$ python3 -q
>>> import numpy as np
>>> import numpy.linalg as la
>>> np.set_printoptions(precision=3, suppress=True, linewidth=100)
>>> W0 = 0.9 ** np.abs(np.subtract.outer(np.arange(8), np.arange(8)))
>>> print(W0)
[[1.    0.9   0.81  0.729 0.656 0.59  0.531 0.478]
 [0.9   1.    0.9   0.81  0.729 0.656 0.59  0.531]
 [0.81  0.9   1.    0.9   0.81  0.729 0.656 0.59 ]
 [0.729 0.81  0.9   1.    0.9   0.81  0.729 0.656]
 [0.656 0.729 0.81  0.9   1.    0.9   0.81  0.729]
 [0.59  0.656 0.729 0.81  0.9   1.    0.9   0.81 ]
 [0.531 0.59  0.656 0.729 0.81  0.9   1.    0.9  ]
 [0.478 0.531 0.59  0.656 0.729 0.81  0.9   1.   ]]
>>> rng = np.random.default_rng(317)
>>> idx = rng.permutation(8)
>>> print(idx)
[1 4 0 5 2 3 6 7]
>>> A2 = W0[idx][:, idx]
>>> print(np.diag(A2))
[1. 1. 1. 1. 1. 1. 1. 1.]
>>> print(A2)
[[1.    0.729 0.9   0.656 0.9   0.81  0.59  0.531]
 [0.729 1.    0.656 0.9   0.81  0.9   0.81  0.729]
 [0.9   0.656 1.    0.59  0.81  0.729 0.531 0.478]
 [0.656 0.9   0.59  1.    0.729 0.81  0.9   0.81 ]
 [0.9   0.81  0.81  0.729 1.    0.9   0.656 0.59 ]
 [0.81  0.9   0.729 0.81  0.9   1.    0.729 0.656]
 [0.59  0.81  0.531 0.9   0.656 0.729 1.    0.9  ]
 [0.531 0.729 0.478 0.81  0.59  0.656 0.9   1.   ]]
>>> print(np.allclose(A2, W0))
False
>>> print(np.sort(np.abs(la.eigvals(A2))))
[0.055 0.061 0.076 0.104 0.165 0.33  1.007 6.203]
>>> u = np.array([-9, 2, 9, -6, 7, 9, -5, -8])
>>> A2 = W0 + np.outer(u, np.eye(8)[6])
>>> print(np.round(la.det(A2) / la.det(W0), 3), np.round(1 + la.solve(W0, u)[6], 3))
-51.368 -51.368
>>> print(la.matrix_rank(la.inv(A2) - la.inv(W0), tol=1e-8))
1
>>> print(A2)
[[ 1.     0.9    0.81   0.729  0.656  0.59  -8.469  0.478]
 [ 0.9    1.     0.9    0.81   0.729  0.656  2.59   0.531]
 [ 0.81   0.9    1.     0.9    0.81   0.729  9.656  0.59 ]
 [ 0.729  0.81   0.9    1.     0.9    0.81  -5.271  0.656]
 [ 0.656  0.729  0.81   0.9    1.     0.9    7.81   0.729]
 [ 0.59   0.656  0.729  0.81   0.9    1.     9.9    0.81 ]
 [ 0.531  0.59   0.656  0.729  0.81   0.9   -4.     0.9  ]
 [ 0.478  0.531  0.59   0.656  0.729  0.81  -7.1    1.   ]]
